% ipython --no-banner

In [1]: import numpy as np

In [2]: np.set_printoptions(precision=3, suppress=True, linewidth=140)

In [3]: F = np.load("out6.npy")

In [4]: F
Out[4]: 
array([[ 1,  0,  0,  0],
       [-3,  0,  0,  0],
       [ 1,  0,  0,  0]])

In [5]: A2 = F[0, 0] * F[1:] - np.outer(F[1:, 0], F[0])

In [6]: A2
Out[6]: 
array([[0, 0, 0, 0],
       [0, 0, 0, 0]])

In [7]: np.flatnonzero(~A2.round(6).any(axis=1))
Out[7]: array([0, 1])

In [8]: F[:, 0] / F[0, 0]
Out[8]: array([ 1., -3.,  1.])

In [9]: np.linalg.matrix_rank(A2), np.linalg.matrix_rank(F)
Out[9]: (np.int64(0), np.int64(1))

In [10]: np.linalg.svd(F, compute_uv=False)
Out[10]: array([3.317, 0.   , 0.   ])

In [11]: F @ F.T
Out[11]: 
array([[ 1, -3,  1],
       [-3,  9, -3],
       [ 1, -3,  1]])

In [12]: np.linalg.pinv(F)
Out[12]: 
array([[ 0.091, -0.273,  0.091],
       [ 0.   ,  0.   ,  0.   ],
       [ 0.   ,  0.   ,  0.   ],
       [ 0.   ,  0.   ,  0.   ]])

In [13]: F.T @ F
Out[13]: 
array([[11,  0,  0,  0],
       [ 0,  0,  0,  0],
       [ 0,  0,  0,  0],
       [ 0,  0,  0,  0]])

In [14]: np.linalg.svd(F, compute_uv=False)
Out[14]: array([3.317, 0.   , 0.   ])

In [15]: F.sum(axis=0)
Out[15]: array([-1,  0,  0,  0])

In [16]: F.shape
Out[16]: (3, 4)

In [17]: np.abs(F).max()
Out[17]: np.int64(3)

In [18]: F.mean(axis=0)
Out[18]: array([-0.333,  0.   ,  0.   ,  0.   ])

In [19]: u = np.array([2, 2, 1, 3, 3, 0, 0])

In [20]: arr = np.array([np.roll(u, i) for i in range(7)])

In [21]: arr
Out[21]: 
array([[2, 2, 1, 3, 3, 0, 0],
       [0, 2, 2, 1, 3, 3, 0],
       [0, 0, 2, 2, 1, 3, 3],
       [3, 0, 0, 2, 2, 1, 3],
       [3, 3, 0, 0, 2, 2, 1],
       [1, 3, 3, 0, 0, 2, 2],
       [2, 1, 3, 3, 0, 0, 2]])

In [22]: O, V = np.linalg.qr(arr[:, :6])[0], np.linalg.qr(arr[:, 6:])[0]

In [23]: s = np.linalg.svd(O.T @ V, compute_uv=False)

In [24]: s
Out[24]: array([0.983])

In [25]: np.degrees(np.arccos(s.clip(0, 1)))
Out[25]: array([10.614])

In [26]: rng = np.random.default_rng(5)

In [27]: z = rng.permutation(7)

In [28]: z
Out[28]: array([1, 4, 2, 3, 6, 5, 0])

In [29]: A2 = arr[z][:, z]

In [30]: np.sort(np.abs(np.linalg.eigvals(A2)))
Out[30]: array([ 0.521,  0.521,  3.481,  3.481,  4.649,  4.649, 11.   ])

In [31]: np.trace(A2)
Out[31]: np.int64(14)

In [32]: np.allclose(A2, arr)
Out[32]: False

In [33]: Uu, s, VT = np.linalg.svd(F)

In [34]: s
Out[34]: array([3.317, 0.   , 0.   ])

In [35]: A2 = Uu[:, :1] @ np.diag(s[:1]) @ VT[:1]

In [36]: round(np.linalg.norm(F - A2, 2), 3), s[1]
Out[36]: (np.float64(0.0), np.float64(0.0))

In [37]: np.linalg.matrix_rank(F, rtol=0.05)
Out[37]: np.int64(1)

In [38]: np.linalg.matrix_rank(A2)
Out[38]: np.int64(1)

In [39]: A2
Out[39]: 
array([[ 1.,  0.,  0.,  0.],
       [-3.,  0.,  0.,  0.],
       [ 1.,  0.,  0.,  0.]])

In [40]: u = np.array([-3, 6, -4])

In [41]: np.convolve(arr[1], u)
Out[41]: array([  0,  -6,   6,   1, -11,   5,   6, -12,   0])

In [42]: np.correlate(arr[1], arr[5], "full")
Out[42]: array([ 0,  4,  8,  6,  8, 18, 18, 11, 14, 19, 12,  3,  0])

In [43]: K = np.triu(rng.random((6, 6)) < 0.4, 1).astype(int)

In [44]: K = K + K.T

In [45]: K
Out[45]: 
array([[0, 1, 0, 1, 1, 0],
       [1, 0, 0, 0, 0, 0],
       [0, 0, 0, 1, 0, 1],
       [1, 0, 1, 0, 1, 0],
       [1, 0, 0, 1, 0, 0],
       [0, 0, 1, 0, 0, 0]])

In [46]: # equal to its transpose

In [47]: Uu, s, VT = np.linalg.svd(K, full_matrices=False)

In [48]: round(float(np.sqrt((s ** 2).sum())), 3), round(np.linalg.norm(K), 3)
Out[48]: (3.464, np.float64(3.464))

In [49]: np.round(Uu.T @ Uu, 3) + 0
Out[49]: 
array([[1., 0., 0., 0., 0., 0.],
       [0., 1., 0., 0., 0., 0.],
       [0., 0., 1., 0., 0., 0.],
       [0., 0., 0., 1., 0., 0.],
       [0., 0., 0., 0., 1., 0.],
       [0., 0., 0., 0., 0., 1.]])

In [50]: (s > 1e-8).sum()
Out[50]: np.int64(6)

In [51]: np.round(VT @ VT.T, 3) + 0
Out[51]: 
array([[1., 0., 0., 0., 0., 0.],
       [0., 1., 0., 0., 0., 0.],
       [0., 0., 1., 0., 0., 0.],
       [0., 0., 0., 1., 0., 0.],
       [0., 0., 0., 0., 1., 0.],
       [0., 0., 0., 0., 0., 1.]])

In [52]: np.abs(VT[0])
Out[52]: array([0.545, 0.234, 0.296, 0.564, 0.475, 0.127])

In [53]: np.cumsum(s ** 2) / np.sum(s ** 2)
Out[53]: array([0.454, 0.706, 0.864, 0.964, 0.994, 1.   ])

In [54]: Uu.shape, s.shape, VT.shape
Out[54]: ((6, 6), (6,), (6, 6))

In [55]: np.linalg.matrix_power(arr, 2)
Out[55]: 
array([[22, 17,  8, 16, 25, 18, 15],
       [15, 22, 17,  8, 16, 25, 18],
       [18, 15, 22, 17,  8, 16, 25],
       [25, 18, 15, 22, 17,  8, 16],
       [16, 25, 18, 15, 22, 17,  8],
       [ 8, 16, 25, 18, 15, 22, 17],
       [17,  8, 16, 25, 18, 15, 22]])

In [56]: arr @ arr
Out[56]: 
array([[22, 17,  8, 16, 25, 18, 15],
       [15, 22, 17,  8, 16, 25, 18],
       [18, 15, 22, 17,  8, 16, 25],
       [25, 18, 15, 22, 17,  8, 16],
       [16, 25, 18, 15, 22, 17,  8],
       [ 8, 16, 25, 18, 15, 22, 17],
       [17,  8, 16, 25, 18, 15, 22]])

In [57]: np.trace(arr)
Out[57]: np.int64(14)

In [58]: round(float(np.abs(np.linalg.eigvals(arr)).max()), 3)
Out[58]: 11.0

In [59]: (arr + arr.T) / 2
Out[59]: 
array([[2. , 1. , 0.5, 3. , 3. , 0.5, 1. ],
       [1. , 2. , 1. , 0.5, 3. , 3. , 0.5],
       [0.5, 1. , 2. , 1. , 0.5, 3. , 3. ],
       [3. , 0.5, 1. , 2. , 1. , 0.5, 3. ],
       [3. , 3. , 0.5, 1. , 2. , 1. , 0.5],
       [0.5, 3. , 3. , 0.5, 1. , 2. , 1. ],
       [1. , 0.5, 3. , 3. , 0.5, 1. , 2. ]])

In [60]: np.allclose(arr @ arr.T, arr.T @ arr)
Out[60]: True

In [61]: np.all(np.linalg.eigvalsh(K) > 0)
Out[61]: np.False_

In [62]: [round(float(np.linalg.det(K[:i, :i])), 2) + 0 for i in range(1, 7)]
Out[62]: [0.0, -1.0, 0.0, 1.0, 0.0, -1.0]

In [63]: A2 = K + rng.integers(-2, 3, (6, 5)) @ rng.integers(-2, 3, (5, 6))

In [64]: A2
Out[64]: 
array([[  1,  -2,  -7,   5,   3,  -3],
       [  3,  -1,   6,  -2, -10,  -6],
       [  3,  -2,  -4,   4,  -3,  -4],
       [  2,  -1,  -4,   4,  -2,  -5],
       [  5,  -2,   2,  -1,   0,   0],
       [  0,  -1,   1,   0,   5,   8]])

In [65]: A2 - K
Out[65]: 
array([[  1,  -3,  -7,   4,   2,  -3],
       [  2,  -1,   6,  -2, -10,  -6],
       [  3,  -2,  -4,   3,  -3,  -5],
       [  1,  -1,  -5,   4,  -3,  -5],
       [  4,  -2,   2,  -2,   0,   0],
       [  0,  -1,   0,   0,   5,   8]])

In [66]: z = rng.permutation(6)

In [67]: z
Out[67]: array([5, 2, 4, 0, 1, 3])

In [68]: A2 = K[z][:, z]

In [69]: np.diag(A2)
Out[69]: array([0, 0, 0, 0, 0, 0])

In [70]: np.sort(np.abs(np.linalg.eigvals(A2)))
Out[70]: array([0.274, 0.595, 1.1  , 1.374, 1.74 , 2.334])

In [71]: data = np.load("dump.npy")

In [72]: data
Out[72]: 
array([[4, 2, 4, 0, 0],
       [2, 1, 2, 0, 0],
       [4, 2, 4, 0, 0],
       [0, 0, 0, 0, 0],
       [0, 0, 0, 0, 0]])

In [73]: round(float(np.linalg.norm(data, 2) / np.linalg.norm(data)), 3)
Out[73]: 1.0

In [74]: np.linalg.matrix_rank(data, rtol=0.1)
Out[74]: np.int64(1)

In [75]: np.abs(np.diag(np.linalg.qr(data)[1])) > 1e-9
Out[75]: array([ True, False, False, False, False])

In [76]: round(float(np.trace(np.linalg.pinv(data) @ data)), 3)
Out[76]: 1.0

In [77]: np.unique(data.round(6), axis=0).shape
Out[77]: (3, 5)

In [78]: X = np.loadtxt("block13.csv", delimiter=",")

In [79]: X
Out[79]: 
array([[  4.,   1.,   5.,   2.,   5.],
       [  2.,   5.,   0.,   2.,   3.],
       [  3.,   3.,   4.,   5.,   4.],
       [  0.,   3.,   1.,   4.,   4.],
       [  3.,   3.,   0.,   5.,   0.],
       [  5.,   2.,   4.,   2.,   1.],
       [ -2., -14.,   5.,  -4.,  -4.]])

In [80]: vec = np.array([0, 2, -3, -3, -3])

In [81]: rhs = X @ vec

In [82]: np.round(np.linalg.solve(X.T @ X, X.T @ rhs), 3) + 0
Out[82]: array([ 0.,  2., -3., -3., -3.])

In [83]: np.round(np.linalg.lstsq(X, rhs)[0], 3) + 0
Out[83]: array([ 0.,  2., -3., -3., -3.])

In [84]: np.round(np.linalg.pinv(X) @ X, 3) + 0
Out[84]: 
array([[1., 0., 0., 0., 0.],
       [0., 1., 0., 0., 0.],
       [0., 0., 1., 0., 0.],
       [0., 0., 0., 1., 0.],
       [0., 0., 0., 0., 1.]])

In [85]: rhs = rhs + 0.1 * rng.normal(size=7)

In [86]: rhs
Out[86]: array([-34.086,  -4.91 , -33.13 , -21.12 ,  -9.128, -16.903, -19.036])

In [87]: c, *_ = np.linalg.lstsq(X, rhs)

In [88]: [round(float(np.linalg.norm(np.linalg.solve(X.T @ X + lam * np.eye(5), X.T @ rhs))), 2) for lam in (0, 1, 10, 100)]
Out[88]: [5.61, 5.48, 4.78, 2.81]

In [89]: np.round(X.T @ (rhs - X @ c), 3) + 0
Out[89]: array([0., 0., 0., 0., 0.])

In [90]: c.round()
Out[90]: array([-0.,  2., -3., -3., -3.])

In [91]: c
Out[91]: array([-0.01 ,  2.044, -2.959, -3.046, -3.035])

In [92]: round(float(np.linalg.norm(rhs - X @ c)), 3)
Out[92]: 0.106

In [93]: u, g = X[4], X[6]

In [94]: u @ g
Out[94]: np.float64(-68.0)

In [95]: pr = (u @ g) / (u @ u) * u

In [96]: np.outer(u, g)
Out[96]: 
array([[ -6., -42.,  15., -12., -12.],
       [ -6., -42.,  15., -12., -12.],
       [ -0.,  -0.,   0.,  -0.,  -0.],
       [-10., -70.,  25., -20., -20.],
       [ -0.,  -0.,   0.,  -0.,  -0.]])

In [97]: pr
Out[97]: array([-4.744, -4.744, -0.   , -7.907, -0.   ])

In [98]: g - pr
Out[98]: array([ 2.744, -9.256,  5.   ,  3.907, -4.   ])

In [99]: round(np.linalg.norm(u + g) ** 2 + np.linalg.norm(u - g) ** 2, 3)
Out[99]: np.float64(600.0)

In [100]: np.linalg.matrix_rank(np.outer(u, g))
Out[100]: np.int64(1)

In [101]: vec = np.array([-1, 0, -3, 1, 1])

In [102]: rhs = X @ vec

In [103]: c, lr = np.zeros(5), 1 / np.linalg.norm(X, 2) ** 2

In [104]: for i in range(200):
     ...:     c -= lr * X.T @ (X @ c - rhs)
     ...:     if i % 50 == 0: print(i, round(np.linalg.norm(X @ c - rhs), 3))
     ...: 
0 18.516
50 1.743
100 1.393
150 1.244

In [105]: np.round(np.linalg.cond(X), 3)
Out[105]: np.float64(21.227)

In [106]: vec = np.array([-3, -2, -1, -2, 0])

In [107]: X @ vec
Out[107]: array([-23., -20., -29., -15., -25., -27.,  37.])

In [108]: np.linalg.norm(X @ vec) <= np.linalg.norm(X, 2) * np.linalg.norm(vec) + 1e-9
Out[108]: np.True_

In [109]: (X @ vec).argmax()
Out[109]: np.int64(6)

In [110]: (X * vec).sum(axis=1)
Out[110]: array([-23., -20., -29., -15., -25., -27.,  37.])

In [111]: np.einsum("ij,j->i", X, vec)
Out[111]: array([-23., -20., -29., -15., -25., -27.,  37.])

In [112]: X * vec
Out[112]: 
array([[-12.,  -2.,  -5.,  -4.,   0.],
       [ -6., -10.,  -0.,  -4.,   0.],
       [ -9.,  -6.,  -4., -10.,   0.],
       [ -0.,  -6.,  -1.,  -8.,   0.],
       [ -9.,  -6.,  -0., -10.,   0.],
       [-15.,  -4.,  -4.,  -4.,   0.],
       [  6.,  28.,  -5.,   8.,  -0.]])

In [113]: W0 = np.loadtxt("case11.csv", delimiter=",")

In [114]: W0
Out[114]: 
array([[1., 0., 4., 3., 3., 0.],
       [1., 2., 2., 2., 1., 2.],
       [0., 0., 0., 0., 0., 0.],
       [1., 1., 0., 0., 2., 0.],
       [1., 1., 0., 0., 2., 0.],
       [2., 2., 4., 2., 4., 0.],
       [0., 0., 0., 0., 0., 0.],
       [4., 5., 6., 4., 7., 2.],
       [1., 2., 2., 2., 1., 2.],
       [1., 0., 2., 2., 1., 0.],
       [2., 2., 2., 2., 0., 0.],
       [1., 0., 2., 2., 1., 0.],
       [2., 2., 2., 2., 0., 0.],
       [0., 0., 0., 0., 0., 0.],
       [2., 2., 2., 2., 0., 0.],
       [0., 0., 0., 0., 0., 0.],
       [3., 2., 4., 3., 3., 0.],
       [1., 0., 2., 2., 1., 0.],
       [4., 4., 4., 3., 2., 0.]])

In [115]: # row 4 repeats row 3

In [116]: vec = np.array([1, -1, -3, -3, 0, -2])

In [117]: rhs = W0 @ vec

In [118]: np.round(np.linalg.lstsq(W0, rhs)[0], 3) + 0
Out[118]: array([ 1., -1., -3., -3.,  0., -2.])

In [119]: np.round(np.linalg.pinv(W0) @ W0, 3) + 0
Out[119]: 
array([[1., 0., 0., 0., 0., 0.],
       [0., 1., 0., 0., 0., 0.],
       [0., 0., 1., 0., 0., 0.],
       [0., 0., 0., 1., 0., 0.],
       [0., 0., 0., 0., 1., 0.],
       [0., 0., 0., 0., 0., 1.]])

In [120]: rhs
Out[120]: array([-20., -17.,   0.,   0.,   0., -18.,   0., -35., -17., -11., -12., -11., -12.,   0., -12.,   0., -20., -11., -21.])

In [121]: np.round(np.linalg.solve(W0.T @ W0, W0.T @ rhs), 3) + 0
Out[121]: array([ 1., -1., -3., -3.,  0., -2.])

In [122]: rhs = rhs + 0.02 * rng.normal(size=19)

In [123]: rhs
Out[123]: 
array([-20.019, -17.023,   0.008,  -0.021,  -0.025, -17.988,  -0.024, -35.006, -17.   , -11.009, -12.001, -10.973, -12.01 ,  -0.025,
       -12.037,  -0.004, -20.007, -10.995, -21.009])

In [124]: c, *_ = np.linalg.lstsq(W0, rhs)

In [125]: round(np.linalg.norm(rhs - W0 @ c), 3)
Out[125]: np.float64(0.062)

In [126]: c.round()
Out[126]: array([ 1., -1., -3., -3., -0., -2.])

In [127]: cent = W0[[9, 18]].astype(float)

In [128]: for _ in range(3):
     ...:     z = np.linalg.norm(W0[:, None] - cent, axis=-1).argmin(axis=1)
     ...:     cent = np.array([W0[z == j].mean(axis=0) for j in range(2)])
     ...: 

In [129]: z
Out[129]: array([0, 0, 0, 0, 0, 1, 0, 1, 0, 0, 0, 0, 0, 0, 0, 0, 1, 0, 1])

In [130]: cent[1] - cent[0]
Out[130]: array([2.317, 2.45 , 3.167, 1.733, 3.2  , 0.233])

In [131]: np.bincount(z)
Out[131]: array([15,  4])
